% python3 -q
>>> import numpy as np
>>> from numpy import linalg as LA
>>> np.set_printoptions(precision=2, suppress=True, linewidth=140, legacy="1.25")
>>> K = np.load("w.npy")
>>> print(K)
[[ -3.   2.  -8.   6.]
 [ 10.  -6.  -3.   1.]
 [ 10. -11.   2.   1.]
 [ 10.  -9.  -3.   4.]]
>>> rng = np.random.default_rng(102)
>>> labels = rng.permutation(4)
>>> M2 = K[:, labels] * rng.choice([-1, 1], 4)
>>> print(M2)
[[ -8.  -6.  -2.   3.]
 [ -3.  -1.   6. -10.]
 [  2.  -1.  11. -10.]
 [ -3.  -4.   9. -10.]]
>>> left, _, Vt = LA.svd(K.T @ M2)
>>> print(labels)
[2 3 1 0]
>>> print(np.round(LA.lstsq(K, M2)[0], 2) + 0)
[[ 0.  0.  0. -1.]
 [ 0.  0. -1.  0.]
 [ 1.  0.  0.  0.]
 [ 0. -1.  0.  0.]]
>>> print(np.round(left @ Vt, 2) + 0)
[[ 0.  0.  0. -1.]
 [ 0.  0. -1.  0.]
 [ 1.  0.  0.  0.]
 [ 0. -1.  0.  0.]]
>>> hat = np.triu(np.array([[3, 0, 5, 2], [2, 2, 1, 1], [5, 2, 5, 1], [0, 4, 0, 2]]), 1) + np.eye(4)
>>> M2 = hat @ K @ LA.inv(hat)
>>> print(LA.matrix_rank(M2))
4
>>> print(np.poly(M2))
[  1.   3. -49. -27. 360.]
>>> print(M2)
[[  67.  -71. -268.  224.]
 [  30.  -26. -128.  100.]
 [  20.  -20.  -81.   66.]
 [  10.   -9.  -44.   37.]]
>>> print(np.einsum("ij,ji->", M2, M2))
107.0
>>> print(round(float(LA.eigvals(M2).sum().real), 2))
-3.0
>>> print(LA.svd(K, compute_uv=False))
[23.49 11.29  3.41  0.4 ]
>>> print(K.sum(axis=0))
[ 27. -24. -12.  12.]
>>> print(np.abs(K).max())
11.0
>>> labels = rng.permutation(4)
>>> print(labels)
[3 1 0 2]
>>> M2 = K[labels][:, labels]
>>> print(np.sort(np.abs(LA.eigvals(M2))))
[3. 3. 5. 8.]
>>> print(M2)
[[  4.  -9.  10.  -3.]
 [  1.  -6.  10.  -3.]
 [  6.   2.  -3.  -8.]
 [  1. -11.  10.   2.]]
>>> print(round(float(LA.det(M2)), 2), round(float(LA.det(K[labels])), 2))
360.0 360.0
>>> mat = np.load("case8.npy")
>>> print(mat)
[[-24.88  11.05 -20.89]
 [-25.29  10.78 -19.95]
 [ 13.04 -20.1  -16.97]
 [-24.5    9.76 -19.28]
 [ 13.28 -19.05 -19.2 ]
 [-25.64  10.47 -20.6 ]
 [-26.57   9.61 -20.66]
 [ 14.48 -21.1  -17.69]
 [-24.56  10.02 -19.07]
 [ 13.96 -18.98 -19.19]
 [ 12.82 -20.41 -18.12]
 [ 15.12 -20.09 -18.73]
 [-23.88   9.58 -21.63]
 [-26.66  10.31 -19.21]
 [-26.68  11.34 -18.22]
 [ 14.62 -21.33 -20.07]
 [-27.6    8.34 -19.4 ]]
>>> cent = mat[[7, 14]].astype(float)
>>> for _ in range(7):
...     labels = LA.norm(mat[:, None] - cent, axis=-1).argmin(axis=1)
...     cent = np.array([mat[labels == j].mean(axis=0) for j in range(2)])
... 
>>> print(labels)
[1 1 0 1 0 1 1 0 1 0 0 0 1 1 1 0 1]
>>> print(np.bincount(labels))
[ 7 10]
>>> print(cent[1] - cent[0])
[-39.53  30.28  -1.32]
